>>> import numpy as np
>>> import numpy.linalg as la
>>> np.set_printoptions(precision=3, suppress=True, linewidth=160)
>>> def rd(a):
...     return np.round(a, 3) + 0
... 
>>> J = np.loadtxt("w.csv", delimiter=",")
>>> J
array([[ 0.4,  0.4, -0.5],
       [-1.6, -0.7, -1.6],
       [ 0.4,  0.5,  0.3],
       [ 0.4,  0.9, -2. ],
       [ 0.8, -0.1, -0.3],
       [-0.7, -0.4, -0.4],
       [-0.8, -0.4, -0.1],
       [ 0.2, -0.9,  1.3],
       [-0.7,  0.6,  0.6],
       [-0.5, -0.7,  0.8],
       [-0.6, -0.3, -0.6],
       [ 1.1, -0.2, -2. ],
       [-0.8,  1. ,  1.4],
       [ 1.1, -1. , -1.2],
       [-0.9, -0.5,  1.2],
       [ 0.9, -0.4, -1.2],
       [ 0.9, -1.7,  1.6],
       [-0.9,  0. , -0.1],
       [-1. ,  1.5,  1.2],
       [-0.5, -0.3,  0.5],
       [-1.4, -0.2,  0.9],
       [ 4.5,  4.5,  5. ],
       [ 0.2, -0.4,  0.1],
       [-1.4, -0.5, -1.1],
       [-0.4, -0.7, -1.4],
       [-0.4,  0.8,  0.2],
       [ 0.5,  1.4, -0.8],
       [-0.8,  0.9,  0.8],
       [-0.9, -0.1,  0. ]])
>>> labels = J[:, 2] > np.median(J[:, 2])
>>> r0 = J[labels].mean(axis=0) - J[~labels].mean(axis=0)
>>> np.argsort(-np.abs(r0).round(6), kind="stable")
array([2, 1, 0])
>>> labels.astype(int)
array([0, 0, 1, 0, 0, 0, 0, 1, 1, 1, 0, 0, 1, 0, 1, 0, 1, 0, 1, 1, 1, 1, 1, 0, 0, 1, 0, 1, 0])
>>> rd((((J - J.mean(axis=0)) @ r0 > 0) == labels).mean())
np.float64(0.966)
>>> D = la.norm(J[:, None] - J[None], axis=-1)
>>> np.flatnonzero(D[10] < D.mean() / 2)
array([ 5,  6, 10, 17, 19, 22, 23, 24, 28])
>>> (D + 1e9 * np.eye(29)).round(6).argmin(axis=1)
array([ 4, 23,  0, 11,  0, 10,  5,  9, 27, 19,  5, 15, 18, 15,  9, 13,  7, 28, 12,  9, 14, 12,  4,  1, 10,  8,  0,  8, 17])
>>> D.shape
(29, 29)
>>> t3 = np.stack([J, 3 * J, J[::-1]])
>>> la.matrix_rank(t3.reshape(3, -1))
np.int64(2)
>>> (t3 @ J.T).shape
(3, 29, 29)
>>> rng = np.random.default_rng(581)
>>> A2 = J + rng.integers(-2, 3, (29, 1)) @ rng.integers(-2, 3, (1, 3))
>>> rd(A2)
array([[ 2.4,  0.4,  3.5],
       [-1.6, -0.7, -1.6],
       [ 2.4,  0.5,  4.3],
       [ 2.4,  0.9,  2. ],
       [-0.2, -0.1, -2.3],
       [-0.7, -0.4, -0.4],
       [ 0.2, -0.4,  1.9],
       [-0.8, -0.9, -0.7],
       [ 1.3,  0.6,  4.6],
       [-1.5, -0.7, -1.2],
       [ 0.4, -0.3,  1.4],
       [ 2.1, -0.2,  0. ],
       [-0.8,  1. ,  1.4],
       [ 1.1, -1. , -1.2],
       [ 0.1, -0.5,  3.2],
       [ 0.9, -0.4, -1.2],
       [ 1.9, -1.7,  3.6],
       [-0.9,  0. , -0.1],
       [-2. ,  1.5, -0.8],
       [-0.5, -0.3,  0.5],
       [-2.4, -0.2, -1.1],
       [ 5.5,  4.5,  7. ],
       [ 2.2, -0.4,  4.1],
       [-3.4, -0.5, -5.1],
       [ 0.6, -0.7,  0.6],
       [-1.4,  0.8, -1.8],
       [ 1.5,  1.4,  1.2],
       [-1.8,  0.9, -1.2],
       [-0.9, -0.1,  0. ]])
>>> np.abs(A2 - J).sum(axis=1)
array([6., 0., 6., 6., 3., 0., 3., 3., 6., 3., 3., 3., 0., 0., 3., 0., 3., 0., 3., 0., 3., 3., 6., 6., 3., 3., 3., 3., 0.])
>>> rd(la.svd(A2 - J, compute_uv=False))
array([13.964,  0.   ,  0.   ])
>>> labels = A2[:, 0] > np.median(A2[:, 0])
>>> r0 = A2[labels].mean(axis=0) - A2[~labels].mean(axis=0)
>>> labels.astype(int)
array([1, 0, 1, 1, 0, 0, 1, 0, 1, 0, 1, 1, 0, 1, 0, 1, 1, 0, 0, 0, 0, 1, 1, 0, 1, 0, 1, 0, 0])
>>> rd(r0)
array([3.032, 0.242, 3.018])
>>> ((A2 - A2.mean(axis=0)) @ r0 > 0).astype(int)
array([1, 0, 1, 1, 0, 0, 1, 0, 1, 0, 1, 1, 0, 0, 1, 0, 1, 0, 0, 0, 0, 1, 1, 0, 1, 0, 1, 0, 0])
>>> labels = rng.integers(0, 3, 4)
>>> X = np.array([[-9, 2, 2, 4], [2, 9, -5, -8], [-4, 3, 0, -2], [-5, -9, 0, -3]]) * (labels[:, None] == labels)
>>> X
array([[-9,  2,  0,  0],
       [ 2,  9,  0,  0],
       [ 0,  0,  0, -2],
       [ 0,  0,  0, -3]])
>>> vec = np.array([-2, -2, 0, -2])
>>> h = np.maximum(X @ vec, 0)
>>> X * (h > 1e-9)[:, None]
array([[-9,  2,  0,  0],
       [ 0,  0,  0,  0],
       [ 0,  0,  0, -2],
       [ 0,  0,  0, -3]])
>>> h
array([14,  0,  4,  6])
>>> rd(np.tanh(X @ vec))
array([ 1.   , -1.   ,  0.999,  1.   ])
>>> [round(float(x), 3) for x in la.svd(X, compute_uv=False)[:3]]
[9.22, 9.22, 3.606]
>>> la.cond(X) > 100
np.True_
>>> X @ X
array([[85,  0,  0,  0],
       [ 0, 85,  0,  0],
       [ 0,  0,  0,  6],
       [ 0,  0,  0,  9]])
>>> (la.matrix_power((X != 0) + (X.T != 0) + np.eye(4), 4) > 0).astype(int)
array([[1, 1, 0, 0],
       [1, 1, 0, 0],
       [0, 0, 1, 1],
       [0, 0, 1, 1]])
>>> (X != 0).astype(int)
array([[1, 1, 0, 0],
       [1, 1, 0, 0],
       [0, 0, 0, 1],
       [0, 0, 0, 1]])
>>> np.flatnonzero(la.matrix_power((X != 0) + (X.T != 0) + np.eye(4), 4)[3])
array([2, 3])
>>> rd(la.det(X))
np.float64(0.0)
>>> Uu, sv, Vt = la.svd(X)
>>> vecs = Vt[:(sv > 1e-8).sum()]
>>> vec = X[2] + 2 * X[1] + rng.integers(2) * np.eye(4)[3]
>>> vec
array([ 4., 18.,  0., -2.])
>>> np.allclose(vecs.T @ vecs @ vec, vec)
True
>>> rd(vecs.T @ vecs)
array([[1., 0., 0., 0.],
       [0., 1., 0., 0.],
       [0., 0., 0., 0.],
       [0., 0., 0., 1.]])
>>> rd(la.det(2 * X)), rd(la.det(X))
(np.float64(0.0), np.float64(0.0))
>>> rd(la.det(X[::-1]))
np.float64(0.0)
>>> np.poly(X)
array([   1.,    3.,  -85., -255.,    0.])
>>> np.einsum("ij,ji->", X, X)
np.int64(179)
>>> mat = np.load("dump.npy")
>>> mat
array([[  1.076,   5.558,  -4.106],
       [  2.383,   0.016,  -2.42 ],
       [  2.039,  -0.962,  -0.344],
       [  7.794,   4.276,  -8.297],
       [  1.169,  -0.905,   0.318],
       [  4.349,   3.935,  -5.064],
       [ -7.395,  -3.167,   7.556],
       [ -3.635,  -2.873,   3.795],
       [  1.045,   0.355,  -1.672],
       [ -2.404,  -0.496,   2.088],
       [  1.705,  -0.383,  -1.837],
       [-10.184,  -4.733,  10.818],
       [  6.684,   3.083,  -7.49 ]])
>>> vec = np.array([7, -8, 3])
>>> h = np.maximum(mat @ vec, 0)
>>> rd(np.maximum(mat @ (3 * vec), 0))
array([ 0.   , 27.879, 62.811,  0.   , 49.131,  0.   ,  0.   , 26.772,  0.   ,  0.   , 28.464,  0.   ,  0.   ])
>>> np.flatnonzero(h > 1e-9)
array([ 1,  2,  4,  7, 10])
>>> mat * (h > 1e-9)[:, None]
array([[ 0.   ,  0.   , -0.   ],
       [ 2.383,  0.016, -2.42 ],
       [ 2.039, -0.962, -0.344],
       [ 0.   ,  0.   , -0.   ],
       [ 1.169, -0.905,  0.318],
       [ 0.   ,  0.   , -0.   ],
       [-0.   , -0.   ,  0.   ],
       [-3.635, -2.873,  3.795],
       [ 0.   ,  0.   , -0.   ],
       [-0.   , -0.   ,  0.   ],
       [ 1.705, -0.383, -1.837],
       [-0.   , -0.   ,  0.   ],
       [ 0.   ,  0.   , -0.   ]])
>>> rd(mat.T @ h)
array([ 67.719, -64.086,  -8.046])
>>> P = J @ la.solve(J.T @ J, J.T)
>>> np.allclose(P @ P, P)
True
>>> M = np.loadtxt("test7.csv", delimiter=",")
>>> M
array([[  2.057, -31.225,   7.737,   8.564],
       [-10.057, -39.176,  12.95 ,  -5.444],
       [  0.903,  -7.893,  -5.629,   1.926],
       [  0.582,  -7.488,  -8.118,   0.28 ],
       [ -9.698,   6.241,   3.944,   1.096],
       [  3.258, -22.543,   0.937,   8.844],
       [ 17.845,  -7.619,  -2.444,  -0.018],
       [  4.572,  10.013,   4.785,  -8.626],
       [  7.477,   0.546,  -4.865,  -4.281],
       [-12.332,  -0.29 ,   6.603,   7.533],
       [  3.657, -13.322,  -2.458,  -6.432],
       [  3.945,  11.665,   0.263,   0.811]])
>>> A2 = np.c_[M[:, :1] @ np.array([[-2]]), np.array([0, -3, -3, 1, 2, 0, 3, -2, -2, -2, -1, -1])]
>>> A2
array([[ -4.114,   0.   ],
       [ 20.114,  -3.   ],
       [ -1.806,  -3.   ],
       [ -1.164,   1.   ],
       [ 19.396,   2.   ],
       [ -6.516,   0.   ],
       [-35.69 ,   3.   ],
       [ -9.144,  -2.   ],
       [-14.954,  -2.   ],
       [ 24.664,  -2.   ],
       [ -7.314,  -1.   ],
       [ -7.89 ,  -1.   ]])
>>> rd(la.norm(la.qr(M)[0].T @ A2, axis=0) ** 2 / ((A2 ** 2).sum(axis=0) + 1e-12))
array([1.   , 0.253])
>>> rd(la.norm(A2 - M @ la.lstsq(M, A2)[0], axis=0))
array([0.   , 5.861])
>>> la.matrix_rank(np.c_[M, A2])
np.int64(5)
>>> A2 = np.array([[-3, -3, 1], [-2, -2, -1], [-2, -3, 3]])
>>> np.vstack([J, A2.T]).shape
(32, 3)
>>> rd(np.einsum("ij->j", J))
array([-2.9,  3. ,  2.6])
>>> la.matrix_rank(J @ A2)
np.int64(3)
>>> W0 = np.load("a.npy")
>>> W0
array([[ 0,  6,  3, -6],
       [-6,  0,  3,  2],
       [-3, -3,  0,  0],
       [ 6, -2,  0,  0]])
>>> t3 = np.stack([W0, 5 * W0, W0[::-1]])
>>> la.matrix_rank(t3)
array([4, 4, 4])
>>> la.matrix_rank(t3.reshape(3, -1))
np.int64(2)
>>> (t3 @ W0.T).shape
(3, 4, 4)
>>> rd(la.det(t3))
array([   576., 360000.,    576.])
>>> r0 = np.array([1, -1])
>>> np.polyval(r0, W0[1])
array([-7, -1,  2,  1])
>>> np.correlate(W0[1], W0[3], "full")
array([  0,   0,  12, -36,  -6,  14,  12])
>>> np.convolve(W0[1], r0)
array([-6,  6,  3, -1, -2])
>>> vec = np.array([0, -2, 2, -2])
>>> rd(la.det(W0))
np.float64(576.0)
>>> vec @ W0 @ vec
np.int64(0)
>>> q = la.solve(np.eye(4) - W0, np.eye(4) + W0)
>>> rd(la.det(q))
np.float64(1.0)
>>> rd(q @ q.T)
array([[1., 0., 0., 0.],
       [0., 1., 0., 0.],
       [0., 0., 1., 0.],
       [0., 0., 0., 1.]])
>>> vec = np.array([-6, 2, 9, 6])
>>> h = np.maximum(W0 @ vec, 0)
>>> np.flatnonzero(h > 1e-9)
array([0, 1, 2])
>>> np.maximum(W0 @ vec, 0) - np.maximum(-W0 @ vec, 0)
array([  3,  75,  12, -40])
>>> rd(np.tanh(W0 @ vec))
array([ 0.995,  1.   ,  1.   , -1.   ])
>>> sv = 5 * 0.2 ** np.arange(4)
>>> F = rng.normal(size=(16, 4)) * rng.permutation(sv)
>>> rd(F)
array([[-0.004, -0.56 ,  0.029,  1.651],
       [ 0.403, -0.017,  0.019, -3.601],
       [ 0.06 , -0.478,  0.027,  8.746],
       [-0.189, -1.711,  0.058, -3.641],
       [-0.161, -1.383, -0.022,  2.925],
       [-0.256,  0.628,  0.02 , -4.029],
       [ 0.106, -0.916, -0.025, -1.45 ],
       [ 0.051, -1.365, -0.017,  0.141],
       [-0.085, -0.334, -0.046, 10.819],
       [ 0.1  , -1.022,  0.057, -2.531],
       [ 0.028,  0.892,  0.021, -3.298],
       [-0.045,  0.274, -0.05 ,  4.319],
       [ 0.166,  0.274, -0.001,  2.652],
       [-0.09 , -0.564,  0.006,  8.753],
       [-0.053, -0.688, -0.042,  2.733],
       [ 0.023,  0.439,  0.035, -4.482]])
>>> Uu, sv, Vt = la.svd(X)
>>> np.argmax(sv[:-1] / (sv[1:] + 1e-6)) + 1
np.int64(3)
>>> A2 = Uu[:, :3] @ np.diag(sv[:3]) @ Vt[:3]
>>> rd(A2)
array([[-9.,  2.,  0.,  0.],
       [ 2.,  9.,  0.,  0.],
       [ 0.,  0.,  0., -2.],
       [ 0.,  0.,  0., -3.]])
>>> rd(np.abs(X - A2).max())
np.float64(0.0)
>>> la.matrix_rank(X, rtol=0.05)
np.int64(3)
>>> rd(la.norm(X - A2) / la.norm(X))
np.float64(0.0)
>>> Xs = F - F.mean(axis=0)
>>> vecs = la.svd(Xs)[2][:1]
>>> A2 = Xs - Xs @ vecs.T @ vecs
>>> rd(A2.std(axis=0))
array([0.149, 0.74 , 0.029, 0.014])
>>> rd(np.cov(Xs @ vecs.T, rowvar=False))
np.float64(24.828)
>>> rd(la.norm(A2) / la.norm(Xs))
np.float64(0.155)
>>> rd(np.diag(vecs.T @ vecs))
array([0., 0., 0., 1.])
>>> la.norm(A2, axis=1).round(6).argmax()
np.int64(3)
>>> labels = rng.permutation(4)
>>> A2 = F[:, labels] * rng.choice([-1, 1], 4)
>>> rd(A2)
array([[ 0.029,  0.004,  1.651,  0.56 ],
       [ 0.019, -0.403, -3.601,  0.017],
       [ 0.027, -0.06 ,  8.746,  0.478],
       [ 0.058,  0.189, -3.641,  1.711],
       [-0.022,  0.161,  2.925,  1.383],
       [ 0.02 ,  0.256, -4.029, -0.628],
       [-0.025, -0.106, -1.45 ,  0.916],
       [-0.017, -0.051,  0.141,  1.365],
       [-0.046,  0.085, 10.819,  0.334],
       [ 0.057, -0.1  , -2.531,  1.022],
       [ 0.021, -0.028, -3.298, -0.892],
       [-0.05 ,  0.045,  4.319, -0.274],
       [-0.001, -0.166,  2.652, -0.274],
       [ 0.006,  0.09 ,  8.753,  0.564],
       [-0.042,  0.053,  2.733,  0.688],
       [ 0.035, -0.023, -4.482, -0.439]])
>>> Uu, _, Vt = la.svd(F.T @ A2)
>>> rd(Uu @ Vt)
array([[ 0., -1.,  0.,  0.],
       [ 0.,  0.,  0., -1.],
       [ 1.,  0.,  0.,  0.],
       [ 0.,  0.,  1.,  0.]])
>>> data = np.load("layer15.npy")
>>> data
array([[ 0,  9,  3, -9, -9],
       [ 0,  0,  0, -7,  5],
       [ 0,  0,  0, -6, -5],
       [ 0,  0,  0,  0, -8],
       [ 0,  0,  0,  0,  0]])
>>> Uu, sv, Vt = la.svd(data)
>>> np.argmax(sv[:-1] / (sv[1:] + 1e-6)) + 1
np.int64(3)
>>> A2 = Uu[:, :3] @ np.diag(sv[:3]) @ Vt[:3]
>>> rd(A2)
array([[ 0.,  9.,  3., -9., -9.],
       [ 0.,  0.,  0., -7.,  5.],
       [ 0.,  0.,  0., -6., -5.],
       [ 0.,  0.,  0.,  0., -8.],
       [ 0.,  0.,  0.,  0.,  0.]])
>>> la.matrix_rank(data, rtol=0.05)
np.int64(3)
>>> data.mean(axis=0)
array([ 0. ,  1.8,  0.6, -4.4, -3.4])
>>> np.unravel_index(np.abs(data).argmax(), data.shape)
(np.int64(0), np.int64(1))
>>> rd(la.svd(data, compute_uv=False))
array([17.907, 10.214,  5.099,  0.   ,  0.   ])
>>> np.unique(data.round(6), axis=0).shape
(5, 5)
>>> np.abs(np.diag(la.qr(data)[1])) > 1e-9
array([False, False, False, False, False])
>>> la.lstsq(data[:-1].T, data[-1])[2]
np.int32(3)
>>> feats = np.load("block14.npy")
>>> feats
array([[  8,  12, -12,  -2,  -3,   3],
       [ 12,   8,  12,  -3,  -2,  -3],
       [ -4,  -4, -12,   1,   1,   3],
       [ -4,  -6,   6,  12,  18, -18],
       [ -6,  -4,  -6,  18,  12,  18],
       [  2,   2,   6,  -6,  -6, -18]])
>>> feats - feats[0]
array([[  0,   0,   0,   0,   0,   0],
       [  4,  -4,  24,  -1,   1,  -6],
       [-12, -16,   0,   3,   4,   0],
       [-12, -18,  18,  14,  21, -21],
       [-14, -16,   6,  20,  15,  15],
       [ -6, -10,  18,  -4,  -3, -21]])
>>> np.unravel_index(np.abs(feats).argmax(), feats.shape)
(np.int64(3), np.int64(4))
>>> np.count_nonzero(feats)
np.int64(36)
>>> np.diff(feats, axis=0)
array([[  4,  -4,  24,  -1,   1,  -6],
       [-16, -12, -24,   4,   3,   6],
       [  0,  -2,  18,  11,  17, -21],
       [ -2,   2, -12,   6,  -6,  36],
       [  8,   6,  12, -24, -18, -36]])
>>> feats.shape
(6, 6)
>>> feats.sum(axis=0)
array([  8,   8,  -6,  20,  20, -15])
>>> rd(feats.mean(axis=0))
array([ 1.333,  1.333, -1.   ,  3.333,  3.333, -2.5  ])
